$ ipython --no-banner

In [1]: import numpy as np

In [2]: import numpy.linalg as la

In [3]: np.set_printoptions(precision=1, suppress=True, linewidth=140)

In [4]: mat = np.loadtxt("m.csv", delimiter=",")

In [5]: mat
Out[5]: 
array([[ 3.,  0.,  0.,  0.,  0.],
       [ 0.,  1.,  0.,  0.,  0.],
       [ 0.,  0.,  5.,  0.,  0.],
       [ 0.,  0.,  0., -4.,  0.],
       [ 0.,  0.,  0.,  0.,  1.]])

In [6]: # symmetric

In [7]: vals, V = la.eig(mat)

In [8]: np.sort(la.eigvals(la.inv(mat)))
Out[8]: array([-0.2,  0.2,  0.3,  1. ,  1. ])

In [9]: np.prod(vals)
Out[9]: np.float64(-60.0)

In [10]: cent = np.array([[5, 9, 8, 7], [7, 4, 2, 0]])

In [11]: m1 = np.repeat(cent, 22 // 2, axis=0)

In [12]: rng = np.random.default_rng(84141)

In [13]: m1 = m1 + 0.3 * rng.normal(size=m1.shape)

In [14]: m1.round(1) + 0
Out[14]: 
array([[ 5.4,  9. ,  7.8,  6.7],
       [ 5. ,  8.9,  8. ,  6.7],
       [ 4.5,  8.7,  7.6,  7.1],
       [ 5. ,  8.9,  7.7,  7.1],
       [ 5. ,  8.9,  8.2,  7.5],
       [ 5. ,  8.7,  7.6,  7.3],
       [ 4.7,  8.6,  8.2,  6.5],
       [ 5.4,  8.7,  7.9,  6.9],
       [ 5. ,  8.7,  7.4,  6.6],
       [ 5. ,  8.7,  7.5,  7.3],
       [ 5.3,  9.4,  8.2,  7. ],
       [ 7.1,  4.4,  2.4,  0.4],
       [ 7. ,  3.8,  2.1,  0. ],
       [ 6.7,  3.8,  1.6, -0.1],
       [ 7.2,  3.8,  2. , -0.3],
       [ 7.4,  4.5,  2. , -0.5],
       [ 6.5,  4.2,  2. ,  0.1],
       [ 7.1,  4.1,  1.9,  0.1],
       [ 6.9,  4.3,  1.7,  0. ],
       [ 7.2,  3.7,  2.1, -0.2],
       [ 6.9,  4. ,  1.7, -0.2],
       [ 6.9,  4. ,  1.7,  0.2]])

In [15]: x0 = np.array([-1, 2, 3, -3])

In [16]: y = m1 @ x0

In [17]: print(np.round(la.pinv(m1) @ m1, 1) + 0)
[[1. 0. 0. 0.]
 [0. 1. 0. 0.]
 [0. 0. 1. 0.]
 [0. 0. 0. 1.]]

In [18]: y = y + 0.1 * rng.normal(size=22)

In [19]: print(y)
[16.2 16.9 14.5 14.4 15.  13.1 17.6 15.2 14.6 12.9 17.1  7.8  6.8  5.9  7.3  8.9  7.6  6.5  6.7  7.   6.5  5.6]

In [20]: b, *_ = la.lstsq(m1, y)

In [21]: b.round()
Out[21]: array([-1.,  2.,  3., -3.])

In [22]: print([round(float(la.norm(la.solve(m1.T @ m1 + lam * np.eye(4), m1.T @ y))), 2) for lam in (0, 1, 10, 100)])
[4.85, 2.8, 1.17, 1.02]

In [23]: round(float(la.norm(y - m1 @ b)), 1)
Out[23]: 0.4

In [24]: M2 = np.c_[m1[:, :2] @ np.array([[1, 0], [3, 1]]), np.array([0, 1, 2, 1, 1, 0, 3, 2, 1, 0, 1, 2, 1, 3, 3, 3, 0, 1, 2, 1, 1, 3])]

In [25]: M2
Out[25]: 
array([[32.3,  9. ,  0. ],
       [31.7,  8.9,  1. ],
       [30.6,  8.7,  2. ],
       [31.8,  8.9,  1. ],
       [31.6,  8.9,  1. ],
       [31.2,  8.7,  0. ],
       [30.6,  8.6,  3. ],
       [31.6,  8.7,  2. ],
       [31.1,  8.7,  1. ],
       [31.1,  8.7,  0. ],
       [33.4,  9.4,  1. ],
       [20.1,  4.4,  2. ],
       [18.5,  3.8,  1. ],
       [18.2,  3.8,  3. ],
       [18.4,  3.8,  3. ],
       [20.8,  4.5,  3. ],
       [19.1,  4.2,  0. ],
       [19.5,  4.1,  1. ],
       [19.7,  4.3,  2. ],
       [18.2,  3.7,  1. ],
       [18.7,  4. ,  1. ],
       [18.9,  4. ,  3. ]])

In [26]: la.norm(la.qr(m1)[0].T @ M2, axis=0) ** 2 / ((M2 ** 2).sum(axis=0) + 1e-12)
Out[26]: array([1. , 1. , 0.7])

In [27]: print(la.matrix_rank(np.c_[m1, M2]))
5

In [28]: F = np.load("block17.npy")

In [29]: F
Out[29]: 
array([[0, 1, 0, 1],
       [1, 0, 0, 1],
       [0, 0, 0, 1],
       [1, 1, 1, 0]])

In [30]: x0 = np.array([0, 3, 0, 2])

In [31]: (F @ x0).argmax()
Out[31]: np.int64(0)

In [32]: print(F @ (2 * x0))
[10  4  4  6]

In [33]: (F * x0).sum(axis=1)
Out[33]: array([5, 2, 2, 3])

In [34]: np.sign((F @ x0).round(6))
Out[34]: array([1, 1, 1, 1])

In [35]: F * x0
Out[35]: 
array([[0, 3, 0, 2],
       [0, 0, 0, 2],
       [0, 0, 0, 2],
       [0, 3, 0, 0]])

In [36]: print(F @ np.ones(4))
[2. 2. 1. 3.]

In [37]: M2 = F / la.norm(F, axis=1, keepdims=True)

In [38]: C2 = M2 @ M2.T

In [39]: (C2 - 2 * np.eye(4)).round(6).argmax(axis=1)
Out[39]: array([2, 2, 0, 0])

In [40]: round(float(np.degrees(np.arccos(np.clip(C2[2, 1], -1, 1)))), 1)
Out[40]: 45.0

In [41]: np.argwhere(np.triu(np.abs(C2) > 0.95, 1))
Out[41]: array([], shape=(0, 2), dtype=int64)

In [42]: C2
Out[42]: 
array([[1. , 0.5, 0.7, 0.4],
       [0.5, 1. , 0.7, 0.4],
       [0.7, 0.7, 1. , 0. ],
       [0.4, 0.4, 0. , 1. ]])

In [43]: la.determinant(F)
AttributeError: module 'numpy.linalg' has no attribute 'determinant'


In [44]: round(float(la.det(F)), 1)
Out[44]: 1.0

In [45]: la.matrix_power(F, 4)
Out[45]: 
array([[ 7,  6,  4,  6],
       [ 6,  7,  4,  6],
       [ 4,  4,  3,  2],
       [ 6,  6,  2, 11]])

In [46]: (F - F.T) / 2
Out[46]: 
array([[0., 0., 0., 0.],
       [0., 0., 0., 0.],
       [0., 0., 0., 0.],
       [0., 0., 0., 0.]])

In [47]: np.sort(np.abs(la.eigvals(F)))
Out[47]: array([0.3, 1. , 1.5, 2.2])

In [48]: (F + F.T) / 2
Out[48]: 
array([[0., 1., 0., 1.],
       [1., 0., 0., 1.],
       [0., 0., 0., 1.],
       [1., 1., 1., 0.]])

In [49]: round(float(np.abs(la.eigvals(F)).max()), 1)
Out[49]: 2.2

In [50]: W0 = np.load("x.npy")

In [51]: W0
Out[51]: 
array([[-40,  16, -30,  12],
       [ 24,  40,  18,  30],
       [ -5,   2, -45,  18],
       [  3,   5,  27,  45]])

In [52]: x0 = np.array([1, 3, 0, 1])

In [53]: h = np.maximum(W0 @ x0, 0)

In [54]: print(np.tanh(W0 @ x0))
[1. 1. 1. 1.]

In [55]: W0 * (h > 1e-9)[:, None]
Out[55]: 
array([[-40,  16, -30,  12],
       [ 24,  40,  18,  30],
       [ -5,   2, -45,  18],
       [  3,   5,  27,  45]])

In [56]: print(h)
[ 20 174  19  63]

In [57]: M2 = np.array([[-5, 3, -1], [2, 4, 2]])

In [58]: cent = np.kron(M2, mat)

In [59]: cent.shape
Out[59]: (10, 15)

In [60]: la.matrix_rank(cent)
Out[60]: np.int64(10)

In [61]: cent
Out[61]: 
array([[-15.,  -0.,  -0.,  -0.,  -0.,   9.,   0.,   0.,   0.,   0.,  -3.,  -0.,  -0.,  -0.,  -0.],
       [ -0.,  -5.,  -0.,  -0.,  -0.,   0.,   3.,   0.,   0.,   0.,  -0.,  -1.,  -0.,  -0.,  -0.],
       [ -0.,  -0., -25.,  -0.,  -0.,   0.,   0.,  15.,   0.,   0.,  -0.,  -0.,  -5.,  -0.,  -0.],
       [ -0.,  -0.,  -0.,  20.,  -0.,   0.,   0.,   0., -12.,   0.,  -0.,  -0.,  -0.,   4.,  -0.],
       [ -0.,  -0.,  -0.,  -0.,  -5.,   0.,   0.,   0.,   0.,   3.,  -0.,  -0.,  -0.,  -0.,  -1.],
       [  6.,   0.,   0.,   0.,   0.,  12.,   0.,   0.,   0.,   0.,   6.,   0.,   0.,   0.,   0.],
       [  0.,   2.,   0.,   0.,   0.,   0.,   4.,   0.,   0.,   0.,   0.,   2.,   0.,   0.,   0.],
       [  0.,   0.,  10.,   0.,   0.,   0.,   0.,  20.,   0.,   0.,   0.,   0.,  10.,   0.,   0.],
       [  0.,   0.,   0.,  -8.,   0.,   0.,   0.,   0., -16.,   0.,   0.,   0.,   0.,  -8.,   0.],
       [  0.,   0.,   0.,   0.,   2.,   0.,   0.,   0.,   0.,   4.,   0.,   0.,   0.,   0.,   2.]])
